$ python3 -q
>>> import numpy as np
>>> np.set_printoptions(precision=2, suppress=True, linewidth=200)
>>> rnd = lambda a: np.round(a, 2) + 0
>>> mat = np.load("data.npy")
>>> rnd(mat)
array([[-0.45,  0.75,  0.41,  0.66,  0.46,  0.33,  1.34, -0.21,  0.29, -0.94, -2.12],
       [ 0.11, -0.77,  1.85,  1.75, -1.03,  0.13, -0.49,  0.74,  0.22,  0.11,  0.01],
       [ 0.23, -0.95,  0.  , -0.49, -0.08,  0.24,  1.4 ,  1.38, -0.8 , -1.59,  0.83],
       [ 1.02, -1.8 , -0.25, -0.12,  0.9 ,  1.08, -0.94, -0.47, -0.54, -0.17, -1.12],
       [ 1.69,  0.21, -0.19,  0.3 , -0.9 ,  0.29,  0.43, -1.49,  1.1 , -1.02,  0.65],
       [ 0.11, -1.46, -0.11,  0.32,  0.89, -1.73,  1.08, -0.2 ,  1.12,  0.7 ,  0.01],
       [-1.69, -0.9 , -0.89,  0.08, -0.98, -0.51, -0.92, -0.46,  0.54, -1.37, -0.25],
       [-1.24, -0.26, -0.01,  0.92,  1.11,  1.59,  0.53, -0.79,  0.32,  0.19,  1.32],
       [-0.45, -0.53,  0.73, -0.36, -0.93, -0.36,  0.88, -1.67, -1.74,  0.51, -0.06],
       [ 0.  ,  0.46,  1.45, -0.26,  1.47, -1.03, -0.92, -0.62, -0.33, -1.33,  0.54],
       [-0.45, -0.41,  1.37, -1.99, -0.33,  0.78,  0.13,  0.  ,  1.39,  0.25, -0.19]])
>>> blk = np.stack([mat, -3 * mat, mat[::-1]])
>>> rnd(np.linalg.norm(blk, axis=(1, 2)))
array([ 9.95, 29.85,  9.95])
>>> (blk @ mat.T).shape
(3, 11, 11)
>>> blk.shape
(3, 11, 11)
>>> r0, r1 = mat[7], mat[4]
>>> r0 @ r0
np.float64(9.0)
>>> pr = (r0 @ r1) / (r0 @ r0) * r0
>>> rnd(r1 - pr)
array([ 1.69,  0.21, -0.19,  0.3 , -0.9 ,  0.29,  0.43, -1.49,  1.1 , -1.02,  0.65])
>>> rnd((r1 - pr) @ r0)
np.float64(0.0)
>>> arr = np.array([[-1, -1, 3, -1, 2, 2, 3, 0],
...     [0, -1, -1, 3, -1, 2, 2, 3],
...     [3, 0, -1, -1, 3, -1, 2, 2],
...     [2, 3, 0, -1, -1, 3, -1, 2],
...     [2, 2, 3, 0, -1, -1, 3, -1],
...     [-1, 2, 2, 3, 0, -1, -1, 3],
...     [3, -1, 2, 2, 3, 0, -1, -1],
...     [-1, 3, -1, 2, 2, 3, 0, -1]])
>>> vec = np.array([-1, 0, -3, -3, -3, 2, 3, -3])
>>> y = arr @ vec
>>> beta, lr = np.zeros(8), 1 / np.linalg.norm(arr, 2) ** 2
>>> for i in range(3):
...     beta -= lr * arr.T @ (arr @ beta - y)
...     if i % 1 == 0: print(i, round(np.linalg.norm(arr @ beta - y), 2))
... 
0 14.93
1 7.93
2 5.06
>>> print(rnd(np.linalg.cond(arr)))
2.16
>>> vec = np.array([1, 1, 0, 2, 0, 3, 1, 1])
>>> arr @ (2 * vec)
array([10, 32,  4, 26,  6, 12,  8, 28])
>>> np.sign((arr @ vec).round(6))
array([1, 1, 1, 1, 1, 1, 1, 1])
>>> (arr * vec).sum(axis=1)
array([ 5, 16,  2, 13,  3,  6,  4, 14])
>>> np.einsum("ij,j->i", arr, vec)
array([ 5, 16,  2, 13,  3,  6,  4, 14])
>>> arr * vec
array([[-1, -1,  0, -2,  0,  6,  3,  0],
       [ 0, -1,  0,  6,  0,  6,  2,  3],
       [ 3,  0,  0, -2,  0, -3,  2,  2],
       [ 2,  3,  0, -2,  0,  9, -1,  2],
       [ 2,  2,  0,  0,  0, -3,  3, -1],
       [-1,  2,  0,  6,  0, -3, -1,  3],
       [ 3, -1,  0,  4,  0,  0, -1, -1],
       [-1,  3,  0,  4,  0,  9,  0, -1]])
>>> F = np.loadtxt("w.csv", delimiter=",")
>>> F
array([[ 2.,  0.,  5.,  0.,  7.,  0.,  0.,  1., 11.],
       [ 4.,  7., 11.,  0.,  0.,  5.,  7.,  0.,  0.],
       [ 3.,  0.,  5.,  6.,  4.,  2.,  6.,  8.,  0.],
       [ 8., 15.,  3.,  0.,  9.,  5.,  1.,  0.,  2.],
       [ 5., 12.,  9.,  0.,  3.,  2.,  1.,  0.,  0.],
       [ 9.,  6.,  1., 16.,  6., 16., 16.,  6.,  0.],
       [ 4.,  0.,  1., 13.,  7.,  4.,  8., 13.,  1.],
       [ 6.,  9.,  1.,  0., 12.,  0.,  0.,  0., 12.],
       [ 7., 10.,  5.,  3.,  5.,  8.,  7.,  0.,  0.],
       [ 3.,  6.,  9.,  0.,  3.,  0.,  0.,  0.,  3.],
       [ 3.,  0.,  1.,  1., 11.,  0.,  0.,  3., 15.],
       [ 5.,  6.,  1.,  0., 12.,  0.,  0.,  0., 14.],
       [ 3.,  0.,  9.,  2.,  0.,  4.,  8.,  4.,  0.]])
>>> r0 = np.array([1, 3])
>>> print(np.array([np.convolve(row, r0, "same") for row in F]))
[[ 2.  6.  5. 15.  7. 21.  0.  1. 14.]
 [ 4. 19. 32. 33.  0.  5. 22. 21.  0.]
 [ 3.  9.  5. 21. 22. 14. 12. 26. 24.]
 [ 8. 39. 48.  9.  9. 32. 16.  3.  2.]
 [ 5. 27. 45. 27.  3. 11.  7.  3.  0.]
 [ 9. 33. 19. 19. 54. 34. 64. 54. 18.]
 [ 4. 12.  1. 16. 46. 25. 20. 37. 40.]
 [ 6. 27. 28.  3. 12. 36.  0.  0. 12.]
 [ 7. 31. 35. 18. 14. 23. 31. 21.  0.]
 [ 3. 15. 27. 27.  3.  9.  0.  0.  3.]
 [ 3.  9.  1.  4. 14. 33.  0.  3. 24.]
 [ 5. 21. 19.  3. 12. 36.  0.  0. 14.]
 [ 3.  9.  9. 29.  6.  4. 20. 28. 12.]]
>>> np.polyval(r0, F[5])
array([12.,  9.,  4., 19.,  9., 19., 19.,  9.,  3.])
>>> np.convolve(F[5], r0)
array([ 9., 33., 19., 19., 54., 34., 64., 54., 18.,  0.])
>>> Y = np.c_[F[:, :8] @ np.array([[-5, -2, 0, -4, -1, -5, 5, -3],
...     [-5, 0, -1, -4, -1, 4, 4, 0],
...     [-4, -4, -4, 1, -4, -1, -4, 0],
...     [5, -3, -2, 0, -3, -2, -4, -4],
...     [4, -1, -5, 4, 4, -5, -2, -3],
...     [-4, -3, 5, 1, -4, 4, 3, -5],
...     [-1, 0, 5, 5, 0, 5, 3, -4],
...     [-1, -1, -2, -4, 0, -1, -2, -1]]), np.array([-1, 2, 2, -2, -2, -2, -1, -3, -1, 2, 1, 2, 0])]
>>> print(Y)
[[  -3.  -32.  -57.   21.    6.  -51.  -26.  -28.   -1.]
 [-126.  -67.    9.    7.  -75.   52.   40.  -65.    2.]
 [ -11.  -62.  -28.    9.  -33.  -22.  -29.  -87.    2.]
 [-112.  -52.  -42.  -43.  -19.   -3.   88.  -80.   -2.]
 [-118.  -55.  -48.  -40.  -49.   12.   40.  -38.   -2.]
 [ -61. -130.   76.   37. -107.   54.   73. -259.   -2.]
 [  32.  -83.  -31.    5.  -35.  -39.  -40. -150.   -1.]
 [ -31.  -28.  -73.  -11.   29.  -55.   38.  -54.   -3.]
 [-109.  -72.   14.    0.  -58.   36.   78. -116.   -1.]
 [ -69.  -45.  -57.  -15.  -33.  -15.   -3.  -18.    2.]
 [  27.  -27.  -67.   21.   34.  -76.  -21.  -49.    1.]
 [ -11.  -26.  -70.    5.   33.  -62.   21.  -51.    2.]
 [ -69.  -64.   12.   25.  -61.   24.   -1.  -73.    0.]]
>>> rnd(np.linalg.lstsq(F, Y[:, 0])[0])
array([-5., -5., -4.,  5.,  4., -4., -1., -1.,  0.])
>>> np.linalg.matrix_rank(np.c_[F, Y])
np.int64(10)
>>> vec = np.array([9, 3, 7, 6, 0, 2, 7, 9, 4])
>>> y = F @ vec
>>> rnd(np.linalg.solve(F.T @ F, F.T @ y))
array([9., 3., 7., 6., 0., 2., 7., 9., 4.])
>>> try:
...     np.linalg.solve(F, y)
... except np.linalg.LinAlgError as e:
...     print("failed:", e)
... 
failed: Last 2 dimensions of the array must be square
>>> print(y)
[106. 193. 216. 163. 155. 400. 306. 136. 211. 120. 127. 126. 202.]
>>> rng = np.random.default_rng(684)
>>> y = y + 0.05 * rng.normal(size=13)
>>> rnd(y)
array([106.14, 192.97, 216.02, 162.96, 154.97, 400.03, 306.1 , 135.99, 211.01, 119.97, 127.05, 126.04, 201.89])
>>> beta, *_ = np.linalg.lstsq(F, y)
>>> print(rnd(beta))
[8.83 3.02 7.02 6.01 0.09 2.03 7.02 8.97 3.97]
>>> [round(float(np.linalg.norm(np.linalg.solve(F.T @ F + lam * np.eye(9), F.T @ y))), 2) for lam in (0, 1, 10, 100)]
[17.95, 16.69, 16.32, 15.15]
>>> m1 = np.load("case3.npy")
>>> print(rnd(m1))
[[ 0.06 -0.13 -0.1  -0.13  0.1 ]
 [-0.13  0.31  0.22  0.31 -0.22]
 [-0.1   0.22  0.16  0.22 -0.16]
 [-0.13  0.31  0.22  0.31 -0.22]
 [ 0.1  -0.22 -0.16 -0.22  0.16]]
>>> # columns 1 and 3 are equal
>>> np.linalg.lstsq(m1[:-1].T, m1[-1])[2]
np.int32(1)
>>> left, sigma, VT = np.linalg.svd(m1)
>>> print(rnd(sigma))
[1. 0. 0. 0. 0.]
>>> Y = left[:, :1] @ np.diag(sigma[:1]) @ VT[:1]
>>> np.linalg.matrix_rank(Y)
np.int64(1)
>>> rnd(np.abs(m1 - Y).max())
np.float64(0.0)
>>> rnd(np.linalg.norm(m1 - Y, 2)), rnd(sigma[1])
(np.float64(0.0), np.float64(0.0))
>>> def softmax(z):
...     e = np.exp(z - z.max(axis=-1, keepdims=True))
...     return e / e.sum(axis=-1, keepdims=True)
... 
>>> print(rnd(softmax(mat[4])))
[0.31 0.07 0.05 0.08 0.02 0.08 0.09 0.01 0.17 0.02 0.11]
>>> rnd(softmax(10 * mat[4]))
array([1., 0., 0., 0., 0., 0., 0., 0., 0., 0., 0.])
>>> att = mat @ mat.T / np.sqrt(11)
>>> softmax(att).round(6).argmax(axis=1)
array([ 0,  1,  2,  3,  4,  5,  6,  7,  8,  9, 10])
>>> rnd(softmax(att))
array([[0.6 , 0.04, 0.04, 0.04, 0.04, 0.04, 0.04, 0.04, 0.04, 0.04, 0.04],
       [0.04, 0.6 , 0.04, 0.04, 0.04, 0.04, 0.04, 0.04, 0.04, 0.04, 0.04],
       [0.04, 0.04, 0.6 , 0.04, 0.04, 0.04, 0.04, 0.04, 0.04, 0.04, 0.04],
       [0.04, 0.04, 0.04, 0.6 , 0.04, 0.04, 0.04, 0.04, 0.04, 0.04, 0.04],
       [0.04, 0.04, 0.04, 0.04, 0.6 , 0.04, 0.04, 0.04, 0.04, 0.04, 0.04],
       [0.04, 0.04, 0.04, 0.04, 0.04, 0.6 , 0.04, 0.04, 0.04, 0.04, 0.04],
       [0.04, 0.04, 0.04, 0.04, 0.04, 0.04, 0.6 , 0.04, 0.04, 0.04, 0.04],
       [0.04, 0.04, 0.04, 0.04, 0.04, 0.04, 0.04, 0.6 , 0.04, 0.04, 0.04],
       [0.04, 0.04, 0.04, 0.04, 0.04, 0.04, 0.04, 0.04, 0.6 , 0.04, 0.04],
       [0.04, 0.04, 0.04, 0.04, 0.04, 0.04, 0.04, 0.04, 0.04, 0.6 , 0.04],
       [0.04, 0.04, 0.04, 0.04, 0.04, 0.04, 0.04, 0.04, 0.04, 0.04, 0.6 ]])
>>> rank = np.linalg.matrix_rank(m1)
>>> print(rank)
1
>>> N = np.linalg.svd(m1)[2][rank:].T
>>> N.shape
(5, 4)
>>> [int(np.linalg.matrix_rank(m1[:, :j + 1])) for j in range(5)]
[1, 1, 1, 1, 1]
>>> print(np.linalg.matrix_rank(m1.T @ m1), np.linalg.matrix_rank(m1 @ m1.T))
1 1
>>> print(rnd(m1 @ N))
[[0. 0. 0. 0.]
 [0. 0. 0. 0.]
 [0. 0. 0. 0.]
 [0. 0. 0. 0.]
 [0. 0. 0. 0.]]
>>> [int(np.linalg.matrix_rank(np.delete(m1, i, axis=0))) for i in range(5)]
[1, 1, 1, 1, 1]
>>> rnd(N @ N.T)
array([[ 0.94,  0.13,  0.1 ,  0.13, -0.1 ],
       [ 0.13,  0.69, -0.22, -0.31,  0.22],
       [ 0.1 , -0.22,  0.84, -0.22,  0.16],
       [ 0.13, -0.31, -0.22,  0.69,  0.22],
       [-0.1 ,  0.22,  0.16,  0.22,  0.84]])
>>> np.allclose(m1 @ N, 0)
True
>>> w, V = np.linalg.eigvalsh(m1)
Traceback (most recent call last):
  File "<python-input-73>", line 1, in <module>
    w, V = np.linalg.eigvalsh(m1)
    ^^^^
ValueError: too many values to unpack (expected 2)
>>> w, V = np.linalg.eigh(m1)
>>> np.unique(w.round(6) + 0, return_counts=True)[1]
array([4, 1])
>>> rnd(V.T @ m1 @ V)
array([[0., 0., 0., 0., 0.],
       [0., 0., 0., 0., 0.],
       [0., 0., 0., 0., 0.],
       [0., 0., 0., 0., 0.],
       [0., 0., 0., 0., 1.]])
>>> print(rnd(np.linalg.eigvalsh(m1 + 5 * np.eye(5))))
[5. 5. 5. 5. 6.]
>>> rnd(V @ np.diag(w) @ V.T)
array([[ 0.06, -0.13, -0.1 , -0.13,  0.1 ],
       [-0.13,  0.31,  0.22,  0.31, -0.22],
       [-0.1 ,  0.22,  0.16,  0.22, -0.16],
       [-0.13,  0.31,  0.22,  0.31, -0.22],
       [ 0.1 , -0.22, -0.16, -0.22,  0.16]])
>>> E = np.array([[4, 1, 0, 0, 0, 0],
...     [2, -5, 0, 0, 0, 0],
...     [-5, 1, 0, 0, 0, 0],
...     [0, 0, 4, 1, 0, 0],
...     [0, 0, 2, -5, 0, 0],
...     [0, 0, -5, 1, 0, 0],
...     [0, 0, 0, 0, 4, 1],
...     [0, 0, 0, 0, 2, -5],
...     [0, 0, 0, 0, -5, 1]])
>>> vec = np.array([2, -1, 2, 2, -2, 1])
>>> y = E @ vec
>>> y
array([  7,   9, -11,  10,  -6,  -8,  -7,  -9,  11])
>>> try:
...     np.linalg.solve(E, y)
... except np.linalg.LinAlgError as e:
...     print("failed:", e)
... 
failed: Last 2 dimensions of the array must be square
>>> rnd(np.linalg.lstsq(E, y)[0])
array([ 2., -1.,  2.,  2., -2.,  1.])
>>> print(rnd(np.linalg.solve(E.T @ E, E.T @ y)))
[ 2. -1.  2.  2. -2.  1.]
>>> rnd(np.linalg.pinv(E) @ E)
array([[1., 0., 0., 0., 0., 0.],
       [0., 1., 0., 0., 0., 0.],
       [0., 0., 1., 0., 0., 0.],
       [0., 0., 0., 1., 0., 0.],
       [0., 0., 0., 0., 1., 0.],
       [0., 0., 0., 0., 0., 1.]])
>>> y = y + 0.02 * rng.normal(size=9)
>>> rnd(y)
array([  6.99,   9.02, -10.98,  10.02,  -5.98,  -8.01,  -7.02,  -9.03,  11.01])
>>> beta, *_ = np.linalg.lstsq(E, y)
>>> rnd(beta)
array([ 2., -1.,  2.,  2., -2.,  1.])
